>>> import numpy as np
>>> from numpy import linalg as LA
>>> np.set_printoptions(precision=1, suppress=True, linewidth=100)
>>> other = np.array([[1, 0, 0, -1, 0, 2, 0, 2],
...     [-2, -1, -1, 0, -2, -1, 0, 0],
...     [-1, 2, 0, 2, 2, -1, -2, -2],
...     [-2, 0, -2, 0, 2, 0, 2, 2],
...     [-1, -1, -1, 2, -1, 2, -1, 0],
...     [-2, -2, 2, -1, 0, -1, 2, 0],
...     [-1, -2, 2, 0, 0, 2, 1, -2],
...     [-2, 2, -1, 2, 2, 2, -2, 0]])
>>> X = np.tril(other)
>>> X
array([[ 1,  0,  0,  0,  0,  0,  0,  0],
       [-2, -1,  0,  0,  0,  0,  0,  0],
       [-1,  2,  0,  0,  0,  0,  0,  0],
       [-2,  0, -2,  0,  0,  0,  0,  0],
       [-1, -1, -1,  2, -1,  0,  0,  0],
       [-2, -2,  2, -1,  0, -1,  0,  0],
       [-1, -2,  2,  0,  0,  2,  1,  0],
       [-2,  2, -1,  2,  2,  2, -2,  0]])
>>> # rank 6
>>> X.ravel(order="F")
array([ 1, -2, -1, -2, -1, -2, -1, -2,  0, -1,  2,  0, -1, -2, -2,  2,  0,  0,  0, -2, -1,  2,  2,
       -1,  0,  0,  0,  0,  2, -1,  0,  2,  0,  0,  0,  0, -1,  0,  0,  2,  0,  0,  0,  0,  0, -1,
        2,  2,  0,  0,  0,  0,  0,  0,  1, -2,  0,  0,  0,  0,  0,  0,  0,  0])
>>> blk = X.reshape(8, 2, -1)
>>> blk.shape
(8, 2, 4)
>>> arr = np.array([[-2, -1, 2, 1, 1],
...     [-1, -2, 2, -2, 0],
...     [-1, 0, 1, 0, -2],
...     [0, -1, -1, 2, -2],
...     [-2, 1, 1, 1, -2],
...     [0, 0, -2, -1, -1]])
>>> arr[4] = arr[3]
>>> arr
array([[-2, -1,  2,  1,  1],
       [-1, -2,  2, -2,  0],
       [-1,  0,  1,  0, -2],
       [ 0, -1, -1,  2, -2],
       [ 0, -1, -1,  2, -2],
       [ 0,  0, -2, -1, -1]])
>>> # row 4 repeats row 3
>>> other = np.c_[arr[:, :3] @ np.array([[-1, 1, -1], [-2, 0, 2], [2, -2, 2]]), np.array([-2, -2, -2, -1, 0, 0])]
>>> other
array([[ 8, -6,  4, -2],
       [ 9, -5,  1, -2],
       [ 3, -3,  3, -2],
       [ 0,  2, -4, -1],
       [ 0,  2, -4,  0],
       [-4,  4, -4,  0]])
>>> LA.matrix_rank(other)
np.int64(3)
>>> LA.norm(LA.qr(arr)[0].T @ other, axis=0) ** 2 / ((other ** 2).sum(axis=0) + 1e-12)
array([1., 1., 1., 1.])
>>> np.round(LA.lstsq(arr, other[:, 0])[0], 1) + 0
array([-1., -2.,  2.,  0.,  0.])
>>> vec = np.array([-3, 0, -1, 0, 1])
>>> (arr * vec).sum(axis=1)
array([ 5,  1,  0, -1, -1,  1])
>>> LA.norm(arr @ vec) <= LA.norm(arr, 2) * LA.norm(vec) + 1e-9
np.True_
>>> (arr @ vec).argmax()
np.int64(0)
>>> arr @ (2 * vec)
array([10,  2,  0, -2, -2,  2])
>>> vec = np.array([1, 4, 0, -2, 2])
>>> rhs = arr @ vec
>>> np.round(LA.lstsq(arr, rhs)[0], 1) + 0
array([ 1.,  4.,  0., -2.,  2.])
>>> rhs
array([ -6,  -5,  -5, -12, -12,   0])
>>> np.round(LA.solve(arr.T @ arr, arr.T @ rhs), 1) + 0
array([ 1.,  4.,  0., -2.,  2.])
>>> np.round(LA.pinv(arr) @ arr, 1) + 0
array([[1., 0., 0., 0., 0.],
       [0., 1., 0., 0., 0.],
       [0., 0., 1., 0., 0.],
       [0., 0., 0., 1., 0.],
       [0., 0., 0., 0., 1.]])
>>> rng = np.random.default_rng(61718)
>>> rhs = rhs + 0.3 * rng.normal(size=6)
>>> rhs
array([ -6.3,  -5.2,  -5.2, -11.8, -12.1,  -0.1])
>>> beta, *_ = LA.lstsq(arr, rhs)
>>> beta.round(1) + 0
array([ 1.2,  4. ,  0. , -2. ,  2. ])
>>> np.round(arr.T @ (rhs - arr @ beta), 1) + 0
array([0., 0., 0., 0., 0.])
>>> round(LA.norm(rhs - arr @ beta), 1)
np.float64(0.2)
>>> beta.round()
array([ 1.,  4.,  0., -2.,  2.])
>>> other = arr + rng.integers(-2, 3, (6, 3)) @ rng.integers(-2, 3, (3, 5))
>>> other
array([[ 3, -4, -1,  7, -3],
       [ 5, -6, -2,  6, -6],
       [-3,  1,  2, -2,  0],
       [ 2, -2, -2,  4, -3],
       [-2, -1, -1,  2, -1],
       [-2,  1, -1, -3,  1]])
>>> np.abs(other - arr).sum(axis=1)
array([21, 28,  8,  7,  3,  8])
>>> vec = np.array([1, 0, 2, 0, 0])
>>> rhs = arr @ vec
>>> beta, lr = np.zeros(5), 1 / LA.norm(arr, 2) ** 2
>>> for i in range(10):
...     beta -= lr * arr.T @ (arr @ beta - rhs)
...     if i % 2 == 0: print(i, round(LA.norm(arr @ beta - rhs), 1))
... 
0 2.3
2 1.9
4 1.7
6 1.5
8 1.3
>>> round(float(LA.cond(arr)), 1)
4.4
>>> data = np.loadtxt("arr.csv", delimiter=",")
>>> data
array([[ 0.,  0.,  0.,  0.,  0., -9., -8.],
       [ 0.,  0.,  0.,  0.,  0.,  9., -8.],
       [ 0.,  0.,  0.,  0.,  0., -8.,  2.],
       [ 0.,  0.,  0.,  0.,  0., -5.,  9.],
       [ 0.,  0.,  0.,  0.,  0.,  9.,  1.],
       [-9.,  9., -8., -5.,  9.,  0.,  0.],
       [-8., -8.,  2.,  9.,  1.,  0.,  0.]])
>>> # equal to its transpose
>>> w1 = np.array([[-2, 3, 0],
...     [-3, 1, 1],
...     [-2, 2, -1],
...     [-1, -2, 2],
...     [1, 1, 3],
...     [2, -2, 3],
...     [-1, 2, 0]])
>>> beta = np.array([1, 4, 2])
>>> act = np.maximum(data @ w1 + beta, 0)
>>> act
array([[ 0.,  6.,  0.],
       [27.,  0., 29.],
       [ 0., 24.,  0.],
       [ 0., 32.,  0.],
       [18.,  0., 29.],
       [22.,  0., 36.],
       [29.,  0., 13.]])
>>> (act > 0).astype(int)
array([[0, 1, 0],
       [1, 0, 1],
       [0, 1, 0],
       [0, 1, 0],
       [1, 0, 1],
       [1, 0, 1],
       [1, 0, 1]])
>>> LA.matrix_rank(act)
np.int64(3)
>>> basis = np.array([[1, 1], [0, 2], [0, 1]])
>>> act @ basis
array([[ 0., 12.],
       [27., 56.],
       [ 0., 48.],
       [ 0., 64.],
       [18., 47.],
       [22., 58.],
       [29., 42.]])
>>> f = np.array([5, 9, 6])
>>> np.polyval(f, data[6])
array([254., 254.,  44., 492.,  20.,   6.,   6.])
>>> np.correlate(data[6], data[3], "full")
array([-72., -32.,  58.,  71., -36.,  -5.,   0.,   0.,   0.,   0.,   0.,   0.,   0.])
>>> np.cross(data[6, :3], data[3, :3])
array([-0.,  0.,  0.])
>>> m1 = np.load("data.npy")
>>> m1
array([[ 5,  5,  5],
       [ 6,  9, 10],
       [ 7, 13, 11],
       [12, 18, 16],
       [16, 23, 20],
       [21, 23, 22],
       [22, 27, 24],
       [23, 28, 28],
       [27, 29, 29],
       [32, 32, 34],
       [34, 32, 37],
       [35, 37, 40],
       [40, 40, 41],
       [44, 45, 46],
       [44, 45, 46],
       [47, 47, 50],
       [48, 51, 50],
       [53, 54, 50]])
>>> f = np.array([0, 2, 1])
>>> np.polyval(f, m1[8])
array([55, 59, 59])
>>> np.correlate(m1[8], m1[9], "full")
array([ 918, 1850, 2778, 1856,  928])
>>> basis = m1[[3, 15]].astype(float)
>>> for _ in range(6):
...     labels = LA.norm(m1[:, None] - basis, axis=-1).argmin(axis=1)
...     basis = np.array([m1[labels == j].mean(axis=0) for j in range(2)])
... 
>>> labels
array([0, 0, 0, 0, 0, 0, 0, 0, 0, 1, 1, 1, 1, 1, 1, 1, 1, 1])
>>> np.abs(basis[1] - basis[0]).argmax()
np.int64(0)
>>> cov = np.cov(m1, rowvar=False)
>>> cov
array([[241.2, 220.5, 229.4],
       [220.5, 206.2, 211.1],
       [229.4, 211.1, 221.5]])
>>> cov.shape
(3, 3)
>>> np.round(np.corrcoef(m1[:, 0], m1[:, 2])[0, 1], 1)
np.float64(1.0)
>>> LA.eigvalsh(cov)[::-1]
array([664.3,   2.9,   1.7])
>>> np.median(m1, axis=0)
array([29.5, 30.5, 31.5])
>>> np.polyfit(m1[:, 0], m1[:, 2], 1)
array([1. , 3.8])
>>> vec = np.array([2, -1, -1])
>>> rhs = m1 @ vec
>>> LA.solve(m1.T @ m1, m1.T @ rhs)
array([ 2., -1., -1.])
>>> LA.lstsq(m1, rhs)[0]
array([ 2., -1., -1.])
>>> np.round(LA.pinv(m1) @ m1, 1) + 0
array([[1., 0., 0.],
       [0., 1., 0.],
       [0., 0., 1.]])
>>> rhs = rhs + 0.1 * rng.normal(size=18)
>>> rhs.round(1) + 0
array([  0. ,  -6.9,  -9.9, -10. , -11.1,  -3. ,  -7.1, -10. ,  -3.9,  -1.9,  -0.9,  -7. ,  -1. ,
        -2.8,  -2.9,  -3.1,  -5.1,   2.1])
>>> beta, *_ = LA.lstsq(m1, rhs)
>>> beta.round()
array([ 2., -1., -1.])
>>> [round(float(LA.norm(LA.solve(m1.T @ m1 + lam * np.eye(3), m1.T @ rhs))), 2) for lam in (0, 1, 10, 100)]
[2.45, 2.42, 2.14, 1.03]
>>> feats = np.load("m.npy")
>>> feats
array([[ 0.6, -0.1, -0.6],
       [-1.1, -0.2, -1.6],
       [ 0. ,  0.7, -0.7],
       [-1.2,  0.2,  0.9],
       [ 0.2, -0.8, -2.2],
       [-1.3,  0.3,  0.7]])
>>> other = np.array([[-2, -2, -2], [-1, -2, -1], [1, -3, -1]])
>>> feats @ other
array([[-1.7,  0.8, -0.5],
       [ 0.8,  7.4,  4. ],
       [-1.4,  0.7,  0. ],
       [ 3.1, -0.7,  1.3],
       [-1.8,  7.8,  2.6],
       [ 3. , -0.1,  1.6]])
>>> other.T @ feats.T
array([[-1.7,  0.8, -1.4,  3.1, -1.8,  3. ],
       [ 0.8,  7.4,  0.7, -0.7,  7.8, -0.1],
       [-0.5,  4. ,  0. ,  1.3,  2.6,  1.6]])
>>> Q, V = LA.qr(feats[:, :2])[0], LA.qr(feats[:, 2:])[0]
>>> sig = LA.svd(Q.T @ V, compute_uv=False)
>>> (sig > 0.9).sum()
np.int64(0)
>>> round(float(LA.norm(Q @ Q.T - V @ V.T, 2)), 1)
1.0
>>> sig
array([0.6])
>>> E = np.load("layer1.npy")
>>> E
array([[ 0,  0,  0,  0, -1,  1,  0],
       [ 0,  0,  0,  0,  0,  0,  0],
       [ 0,  0,  0,  0,  0,  0,  0],
       [ 0,  0,  0,  0,  0,  0,  0]])
>>> # column 1 repeats column 0
>>> Uu, sig, VT = LA.svd(E)
>>> sig
array([1.4, 0. , 0. , 0. ])
>>> other = Uu[:, :1] @ np.diag(sig[:1]) @ VT[:1]
>>> other
array([[ 0.,  0.,  0.,  0., -1.,  1.,  0.],
       [ 0.,  0.,  0.,  0.,  0.,  0.,  0.],
       [ 0.,  0.,  0.,  0.,  0.,  0.,  0.],
       [ 0.,  0.,  0.,  0.,  0.,  0.,  0.]])
>>> round(LA.norm(E - other, 2), 1), sig[1]
(np.float64(0.0), np.float64(0.0))
>>> round(float(LA.norm(E - other) / LA.norm(E)), 1)
0.0
>>> round(float(np.trace(LA.pinv(other) @ other)), 1)
1.0
>>> blk = np.stack([E, -2 * E, E[::-1]])
>>> np.einsum("bij,cij->bc", blk, blk)
array([[ 2, -4,  0],
       [-4,  8,  0],
       [ 0,  0,  2]])
>>> LA.matrix_rank(blk)
array([1, 1, 1])
>>> LA.matrix_rank(blk.reshape(3, -1))
np.int64(2)
>>> M = np.load("x.npy")
>>> M
array([[2, 1, 0, 0],
       [0, 2, 1, 0],
       [0, 0, 2, 1],
       [1, 0, 0, 2]])
>>> Q = M.astype(float).copy()
>>> for j in range(4):
...     Q[:, j] -= Q[:, :j] @ (Q[:, :j].T @ Q[:, j])
...     Q[:, j] /= LA.norm(Q[:, j])
... 
>>> np.round(Q.T @ M, 1) + 0
array([[ 2.2,  0.9,  0. ,  0.9],
       [ 0. ,  2. ,  1. , -0.4],
       [ 0. ,  0. ,  2. ,  1.2],
       [ 0. ,  0. ,  0. ,  1.6]])
>>> Q.round(1) + 0
array([[ 0.9,  0.1,  0. , -0.4],
       [ 0. ,  1. ,  0. ,  0.2],
       [ 0. ,  0. ,  1. , -0.1],
       [ 0.4, -0.2,  0.1,  0.9]])
>>> np.round(Q.T @ Q, 1) + 0
array([[1., 0., 0., 0.],
       [0., 1., 0., 0.],
       [0., 0., 1., 0.],
       [0., 0., 0., 1.]])
